% python3 -q
>>> import numpy as np
>>> np.set_printoptions(precision=2, suppress=True, linewidth=120, floatmode="fixed")
>>> Q, _ = np.linalg.qr(np.array([[-1.1, -0.7, -1.5, 0.9, 1.4],
...     [-0.2, 1.4, 1.2, 0.3, -0.7],
...     [-1.3, -0.5, -1.7, 0.2, -1.7],
...     [-1.0, -0.4, 0.5, -1.5, -0.6],
...     [-1.2, 0.4, -1.1, -1.1, 0.7]]))
>>> A = -2 * Q
>>> A.round(2) + 0
array([[ 0.95, -0.58,  0.28, -1.18, -1.14],
       [ 0.17,  1.72, -0.36, -0.93,  0.15],
       [ 1.12, -0.29,  0.53, -0.29,  1.51],
       [ 0.86, -0.24, -1.74,  0.39,  0.00],
       [ 1.03,  0.76,  0.68,  1.23, -0.62]])
>>> r0 = np.array([5, 4, -4, -4, 5])
>>> Y = A + np.outer(r0, np.eye(5)[3])
>>> np.linalg.matrix_rank(np.linalg.inv(Y) - np.linalg.inv(A), tol=1e-8)
np.int64(1)
>>> np.sort(np.abs(np.linalg.eigvals(A)))
array([2.00, 2.00, 2.00, 2.00, 2.00])
>>> np.round(np.trace(A), 2)
np.float64(2.97)
>>> (A + A.T) / 2
array([[ 0.95, -0.20,  0.70, -0.16, -0.05],
       [-0.20,  1.72, -0.33, -0.59,  0.45],
       [ 0.70, -0.33,  0.53, -1.02,  1.10],
       [-0.16, -0.59, -1.02,  0.39,  0.61],
       [-0.05,  0.45,  1.10,  0.61, -0.62]])
>>> np.allclose(A, A.T)
False
>>> rng = np.random.default_rng(42746)
>>> idx = rng.permutation(5)
>>> Y = A[:, idx] * rng.choice([-1, 1], 5)
>>> Y.round(2) + 0
array([[ 1.18, -0.58, -0.28,  0.95,  1.14],
       [ 0.93,  1.72,  0.36,  0.17, -0.15],
       [ 0.29, -0.29, -0.53,  1.12, -1.51],
       [-0.39, -0.24,  1.74,  0.86,  0.00],
       [-1.23,  0.76, -0.68,  1.03,  0.62]])
>>> left, _, Vt = np.linalg.svd(A.T @ Y)
>>> np.round(left @ Vt, 2) + 0
array([[ 0.00,  0.00,  0.00,  1.00,  0.00],
       [ 0.00,  1.00,  0.00,  0.00,  0.00],
       [ 0.00,  0.00, -1.00,  0.00,  0.00],
       [-1.00,  0.00,  0.00,  0.00,  0.00],
       [ 0.00,  0.00,  0.00,  0.00, -1.00]])
>>> idx
array([3, 1, 2, 0, 4])
>>> np.round(np.linalg.lstsq(A, Y)[0], 2) + 0
array([[ 0.00,  0.00,  0.00,  1.00,  0.00],
       [ 0.00,  1.00,  0.00,  0.00,  0.00],
       [ 0.00,  0.00, -1.00,  0.00,  0.00],
       [-1.00,  0.00,  0.00,  0.00,  0.00],
       [ 0.00,  0.00,  0.00,  0.00, -1.00]])
